In [1]: import numpy as np

In [2]: np.set_printoptions(precision=4, suppress=True, linewidth=200)

In [3]: rd = lambda a: np.round(a, 4) + 0

In [4]: A = np.array([[1, 0, 0, 2, 4],
   ...:     [5, 0, 0, 4, 1],
   ...:     [0, 0, 1, 0, 0],
   ...:     [5, 5, 0, 3, 2],
   ...:     [5, 0, 0, 2, 4]])

In [5]: A
Out[5]: 
array([[1, 0, 0, 2, 4],
       [5, 0, 0, 4, 1],
       [0, 0, 1, 0, 0],
       [5, 5, 0, 3, 2],
       [5, 0, 0, 2, 4]])

In [6]: r0 = np.array([2, 1])

In [7]: np.polyval(r0, A[1])
Out[7]: array([11,  1,  1,  9,  3])

In [8]: np.correlate(A[1], A[0], "full")
Out[8]: array([20, 10,  0, 16, 17,  2,  0,  4,  1])

In [9]: np.array([np.convolve(row, r0, "same") for row in A])
Out[9]: 
array([[ 2,  1,  0,  4, 10],
       [10,  5,  0,  8,  6],
       [ 0,  0,  2,  1,  0],
       [10, 15,  5,  6,  7],
       [10,  5,  0,  4, 10]])

In [10]: rd(np.linalg.det(A.T))
Out[10]: np.float64(280.0)

In [11]: rd(np.linalg.eigvals(A).sum().real)
Out[11]: np.float64(9.0)

In [12]: (np.linalg.matrix_power((A != 0) + (A.T != 0) + np.eye(5), 5) > 0).astype(int)
Out[12]: 
array([[1, 1, 0, 1, 1],
       [1, 1, 0, 1, 1],
       [0, 0, 1, 0, 0],
       [1, 1, 0, 1, 1],
       [1, 1, 0, 1, 1]])

In [13]: vec = np.array([-2, 2, 1, 0, 2])

In [14]: rhs = A @ vec

In [15]: coef, lr = np.zeros(5), 1 / np.linalg.norm(A, 2) ** 2

In [16]: for i in range(6):
    ...:     coef -= lr * A.T @ (A @ coef - rhs)
    ...:     if i % 1 == 0: print(i, round(np.linalg.norm(A @ coef - rhs), 4))
    ...: 
0 10.1315
1 9.3696
2 8.6687
3 8.024
4 7.4309
5 6.8854

In [17]: rd(np.linalg.cond(A))
Out[17]: np.float64(11.7511)

In [18]: A2 = np.array([[-2, 1], [-2, -2]])

In [19]: J = np.tile(A2, (2, 2))

In [20]: J
Out[20]: 
array([[-2,  1, -2,  1],
       [-2, -2, -2, -2],
       [-2,  1, -2,  1],
       [-2, -2, -2, -2]])

In [21]: hat = np.triu(np.array([[-1, 2, 1, 0], [-2, 2, 3, -3], [-1, 1, 0, 2], [-1, 0, -1, 3]]), 1) + np.eye(4)

In [22]: A2 = hat @ J @ np.linalg.inv(hat)

In [23]: hat @ J - J @ hat
Out[23]: 
array([[-6.,  1., -7.,  4.],
       [ 0., 13.,  8.,  7.],
       [-4.,  0., -5.,  3.],
       [ 0.,  4.,  8., -2.]])

In [24]: np.linalg.matrix_rank(A2)
Out[24]: np.int64(2)

In [25]: np.trace(A2), np.trace(J)
Out[25]: (np.float64(-8.0), np.int64(-8))

In [26]: rd(np.poly(A2))
Out[26]: array([ 1.,  8., 24.,  0.,  0.])
